$ python3 -q
>>> import numpy as np
>>> np.set_printoptions(precision=1, suppress=True, linewidth=120, legacy="1.25")
>>> tidy = lambda a: np.round(a, 1) + 0
>>> B = np.array([[-6, 8, 4], [-9, -2, 5], [5, -5, -5]])
>>> X = np.tril(B)
>>> X
array([[-6,  0,  0],
       [-9, -2,  0],
       [ 5, -5, -5]])
>>> print((X - X.T) / 2)
[[ 0.   4.5 -2.5]
 [-4.5  0.   2.5]
 [ 2.5 -2.5  0. ]]
>>> tidy(np.linalg.det(X))
-60.0
>>> np.trace(X)
-13
>>> print(X @ X)
[[ 36   0   0]
 [ 72   4   0]
 [-10  35  25]]
>>> ev, evecs = np.linalg.eig(X)
>>> tidy(np.sort(np.linalg.eigvals(np.linalg.inv(X))))
array([-0.5, -0.2, -0.2])
>>> X @ evecs[:, 0] - ev[0] * evecs[:, 0]
array([0., 0., 0.])
>>> np.prod(ev)
-60.0
>>> np.linalg.matrix_rank(X - X[0, 0] * np.eye(3))
2
>>> np.linalg.matrix_power(X - np.diag(np.diag(X)), 3)
array([[0, 0, 0],
       [0, 0, 0],
       [0, 0, 0]])
>>> tidy(np.sort(np.linalg.eigvals(X)))
array([-6., -5., -2.])
>>> x = np.array([0, 2, -1])
>>> y = X @ x
>>> c, lr = np.zeros(3), 1 / np.linalg.norm(X, 2) ** 2
>>> for i in range(10):
...     c -= lr * X.T @ (X @ c - y)
...     if i % 2 == 0: print(i, round(np.linalg.norm(X @ c - y), 1))
... 
0 4.5
2 2.5
4 1.7
6 1.5
8 1.4
>>> tidy(c)
array([0.2, 0.7, 0.5])
>>> tidy(np.linalg.cond(X))
17.0
>>> B = np.array([[1, 1], [1, -1]])
>>> rng = np.random.default_rng(311)
>>> mat = np.kron(B, np.kron(B, B))[rng.permutation(8)][:5]
>>> mat
array([[ 1,  1,  1,  1, -1, -1, -1, -1],
       [ 1, -1, -1,  1,  1, -1, -1,  1],
       [ 1,  1, -1, -1, -1, -1,  1,  1],
       [ 1, -1,  1, -1,  1, -1,  1, -1],
       [ 1, -1, -1,  1, -1,  1,  1, -1]])
>>> gram = mat.T @ mat
>>> print(tidy(np.linalg.eigvalsh(gram)[::-1]))
[8. 8. 8. 8. 8. 0. 0. 0.]
>>> print(np.allclose(gram, gram.T))
True
>>> print((mat @ mat.T).shape)
(5, 5)
>>> np.linalg.matrix_rank(gram)
5
>>> tidy(np.linalg.svd(mat, compute_uv=False) ** 2)
array([8., 8., 8., 8., 8.])
>>> arr = np.load("mat.npy")
>>> arr
array([[ 14.6,   1.9,  -9. , -11.4,   4.9,   1.9],
       [ 11.7,  -0.6,  -5.8,  -7.4,   2.1,  -0.2],
       [ 12.2,   4.3,  -8.6, -10.2,   7.2,   4. ]])
>>> print(arr.reshape(2, -1))
[[ 14.6   1.9  -9.  -11.4   4.9   1.9  11.7  -0.6  -5.8]
 [ -7.4   2.1  -0.2  12.2   4.3  -8.6 -10.2   7.2   4. ]]
>>> print(arr.ravel(order="F"))
[ 14.6  11.7  12.2   1.9  -0.6   4.3  -9.   -5.8  -8.6 -11.4  -7.4 -10.2   4.9   2.1   7.2   1.9  -0.2   4. ]
>>> t3 = arr.reshape(3, 2, -1)
>>> np.einsum("ihd,jhd->hij", t3, t3).shape
(2, 3, 3)
>>> t3.shape
(3, 2, 3)
>>> t3[:, 0]
array([[14.6,  1.9, -9. ],
       [11.7, -0.6, -5.8],
       [12.2,  4.3, -8.6]])
>>> np.swapaxes(t3, 1, 2)[2]
array([[ 12.2, -10.2],
       [  4.3,   7.2],
       [ -8.6,   4. ]])
>>> tidy(t3.sum(axis=1))
array([[ 3.2,  6.8, -7.1],
       [ 4.3,  1.5, -6. ],
       [ 2. , 11.5, -4.6]])
